In [1]: import numpy as np

In [2]: np.set_printoptions(precision=2, suppress=True, linewidth=140, legacy="1.25")

In [3]: arr = np.loadtxt("case12.csv", delimiter=",")

In [4]: arr
Out[4]: 
array([[-4.,  2.,  5.],
       [-1.,  4., -3.],
       [ 2., -3., -5.]])

In [5]: print(np.einsum("ij,ji->", arr, arr))
91.0

In [6]: np.einsum("ii->", arr)
Out[6]: -5.0

In [7]: print(round(float(np.linalg.det(arr.T)), 2))
69.0

In [8]: np.poly(arr)
Out[8]: array([  1.,   5., -33., -69.])

In [9]: round(float(np.abs(np.linalg.eigvals(arr)).max()), 2)
Out[9]: 8.04

In [10]: np.allclose(arr, arr.T)
Out[10]: False

In [11]: np.linalg.matrix_power(arr, 3)
Out[11]: 
array([[-183.,  141.,  420.],
       [  -3.,   86.,  -89.],
       [ 141., -134., -316.]])

In [12]: assert arr == arr.T
ValueError: The truth value of an array with more than one element is ambiguous. Use a.any() or a.all()


In [13]: other = arr / np.linalg.norm(arr, axis=1, keepdims=True)

In [14]: cov = other @ other.T

In [15]: cov[2]
Out[15]: array([-0.94,  0.03,  1.  ])

In [16]: np.linalg.norm(other, axis=1)
Out[16]: array([1., 1., 1.])

In [17]: mat = np.array([[2, 1, 3], [3, 2, 1], [1, 3, 2]])

In [18]: other = np.linalg.inv(mat)

In [19]: print(round(float(np.linalg.cond(mat)), 2))
3.46

In [20]: np.linalg.det(mat) * other
Out[20]: 
array([[ 1.,  7., -5.],
       [-5.,  1.,  7.],
       [ 7., -5.,  1.]])

In [21]: print(np.round(np.linalg.det(mat) * np.linalg.det(other), 2))
1.0

In [22]: other
Out[22]: 
array([[ 0.06,  0.39, -0.28],
       [-0.28,  0.06,  0.39],
       [ 0.39, -0.28,  0.06]])
